$ python -q
>>> import numpy as np
>>> np.set_printoptions(precision=3, suppress=True, linewidth=140)
>>> W0 = np.maximum(np.array([[-2],
...     [0],
...     [0],
...     [2],
...     [-1],
...     [1],
...     [3],
...     [2],
...     [2],
...     [2],
...     [-2],
...     [-1],
...     [1],
...     [-2],
...     [-2],
...     [0],
...     [3],
...     [-3],
...     [0],
...     [-1],
...     [0],
...     [-1],
...     [-3],
...     [0],
...     [3],
...     [-1]]) @ np.array([[8, -1, 2]]) + np.array([1, 1, -2]), 0)
>>> W0
array([[ 0,  3,  0],
       [ 1,  1,  0],
       [ 1,  1,  0],
       [17,  0,  2],
       [ 0,  2,  0],
       [ 9,  0,  0],
       [25,  0,  4],
       [17,  0,  2],
       [17,  0,  2],
       [17,  0,  2],
       [ 0,  3,  0],
       [ 0,  2,  0],
       [ 9,  0,  0],
       [ 0,  3,  0],
       [ 0,  3,  0],
       [ 1,  1,  0],
       [25,  0,  4],
       [ 0,  4,  0],
       [ 1,  1,  0],
       [ 0,  2,  0],
       [ 1,  1,  0],
       [ 0,  2,  0],
       [ 0,  4,  0],
       [ 1,  1,  0],
       [25,  0,  4],
       [ 0,  2,  0]])
>>> G = np.cov(W0, rowvar=False)
>>> np.polyfit(W0[:, 0], W0[:, 2], 1)
array([ 0.145, -0.16 ])
>>> np.argsort(-W0.std(axis=0).round(6), kind="stable")
array([0, 2, 1])
>>> np.linalg.eigvalsh(G)[::-1]
array([87.794,  0.863,  0.108])
>>> G
array([[85.054, -9.009, 12.302],
       [-9.009,  1.766, -1.108],
       [12.302, -1.108,  1.945]])
>>> np.corrcoef(W0.T)
array([[ 1.   , -0.735,  0.957],
       [-0.735,  1.   , -0.598],
       [ 0.957, -0.598,  1.   ]])
>>> x = np.ones(3)
>>> for _ in range(7):
...     x = G @ x
...     x /= np.linalg.norm(x)
...     print(round(x @ G @ x, 3))
... 
87.78
87.794
87.794
87.794
87.794
87.794
87.794
>>> np.round(np.linalg.eigvalsh(G)[-1], 3)
np.float64(87.794)
>>> x
array([ 0.984, -0.105,  0.142])
>>> x = np.array([-2, -1, 1])
>>> a = np.maximum(W0 @ x, 0)
>>> np.flatnonzero(a > 1e-9)
array([], dtype=int64)
>>> C = W0[[7, 11]].astype(float)
>>> for _ in range(7):
...     lab = np.linalg.norm(W0[:, None] - C, axis=-1).argmin(axis=1)
...     C = np.array([W0[lab == j].mean(axis=0) for j in range(2)])
... 
>>> lab
array([1, 1, 1, 0, 1, 1, 0, 0, 0, 0, 1, 1, 1, 1, 1, 1, 0, 1, 1, 1, 1, 1, 1, 1, 0, 1])
>>> C[1] - C[0]
array([-19.165,   1.895,  -2.857])
>>> print(np.abs(C[1] - C[0]).argmax())
0
>>> data = np.loadtxt("block11.csv", delimiter=",")
>>> data
array([[ 1.   ,  0.   ,  0.   ],
       [ 0.   ,  0.5  ,  0.866],
       [ 0.   , -0.866,  0.5  ]])
>>> np.linalg.pinv(data)
array([[ 1.   ,  0.   ,  0.   ],
       [ 0.   ,  0.5  , -0.866],
       [ 0.   ,  0.866,  0.5  ]])
>>> np.round(data @ data.T, 3) + 0
array([[1., 0., 0.],
       [0., 1., 0.],
       [0., 0., 1.]])
>>> P = np.triu(np.array([[1, 3, 0], [1, 0, 3], [2, 2, 0]]), 1) + np.eye(3)
>>> A2 = P @ data @ np.linalg.inv(P)
>>> print(round(np.trace(A2), 3), np.trace(data))
2.0 2.0
>>> round(np.linalg.det(A2), 3)
np.float64(1.0)
>>> np.linalg.matrix_rank(A2)
np.int64(3)
>>> A2
array([[ 1.   , -1.5  ,  7.098],
       [ 0.   , -2.098,  8.66 ],
       [ 0.   , -0.866,  3.098]])
>>> m1 = np.load("run12.npy")
>>> print(m1)
[[ 0  0  0]
 [ 0  0 11]
 [ 1  0  2]
 [ 0  1  2]
 [ 0  0  0]
 [ 0  0  0]
 [ 0  0  0]
 [ 0  0  0]
 [ 0  0  0]
 [ 0 13  2]
 [ 0  3  0]
 [ 0  7  2]
 [ 0  6 11]
 [ 0  1  2]
 [ 0  8  0]
 [ 0  0  0]
 [ 0  0  0]
 [ 0  0  0]
 [ 0  8  0]
 [ 0  0  0]
 [ 0 13  2]
 [ 0  3  0]]
>>> G = m1.T @ m1
>>> np.linalg.svd(m1, compute_uv=False) ** 2
array([622.834, 214.183,   0.983])
>>> print(np.allclose(G, G.T))
True
>>> G
array([[  1,   0,   2],
       [  0, 571, 136],
       [  2, 136, 266]])
